% ipython --no-banner

In [1]: import numpy as np

In [2]: np.set_printoptions(precision=3, suppress=True, linewidth=120, sign=" ")

In [3]: E = np.diag(np.array([0, 1, 2])) + 2 * np.eye(3, k=1) + 2 * np.eye(3, k=-1)

In [4]: print(E)
[[ 0.  2.  0.]
 [ 2.  1.  2.]
 [ 0.  2.  2.]]

In [5]: proj = np.triu(np.array([[1, 2, 0], [2, 1, 1], [1, 2, 0]]), 1) + np.eye(3)

In [6]: out = proj @ E @ np.linalg.inv(proj)

In [7]: print(out)
[[ 4. -4.  8.]
 [ 2. -1.  5.]
 [ 0.  2.  0.]]

In [8]: np.linalg.matrix_rank(out)
Out[8]: np.int64(3)

In [9]: w, vecs = np.linalg.eigh(E)

In [10]: x0 = np.array([4, 2, -4])

In [11]: np.abs(E).sum(axis=1).max(), np.abs(w).max()
Out[11]: (np.float64(5.0), np.float64(4.0))

In [12]: vecs * np.abs(w) @ vecs.T
Out[12]: 
array([[ 1.778,  0.222,  0.889],
       [ 0.222,  2.778,  1.111],
       [ 0.889,  1.111,  2.444]])

In [13]: J = np.load("dump.npy")

In [14]: J
Out[14]: 
array([[ 4,  0,  0,  0],
       [ 0, -2,  0,  0],
       [ 0,  0,  1,  0],
       [ 0,  0,  0,  5]])

In [15]: w, vecs = np.linalg.eigh(J)

In [16]: x0 = np.array([-2, -6, 0, -3])

In [17]: print((np.sign(vecs[:, -1].round(6)) == np.sign(vecs[0, -1].round(6))).astype(int))
[ 1  1  1  0]

In [18]: vecs * np.abs(w) @ vecs.T
Out[18]: 
array([[ 4.,  0.,  0.,  0.],
       [ 0.,  2.,  0.,  0.],
       [ 0.,  0.,  1.,  0.],
       [ 0.,  0.,  0.,  5.]])

In [19]: w, vecs = np.linalg.eig(J)

In [20]: np.sort(np.linalg.eigvals(np.linalg.inv(J)))
Out[20]: array([-0.5 ,  0.2 ,  0.25,  1.  ])

In [21]: J @ vecs[:, 0] - w[0] * vecs[:, 0]
Out[21]: array([ 0.,  0.,  0.,  0.])

In [22]: np.prod(w)
Out[22]: np.float64(-40.0)
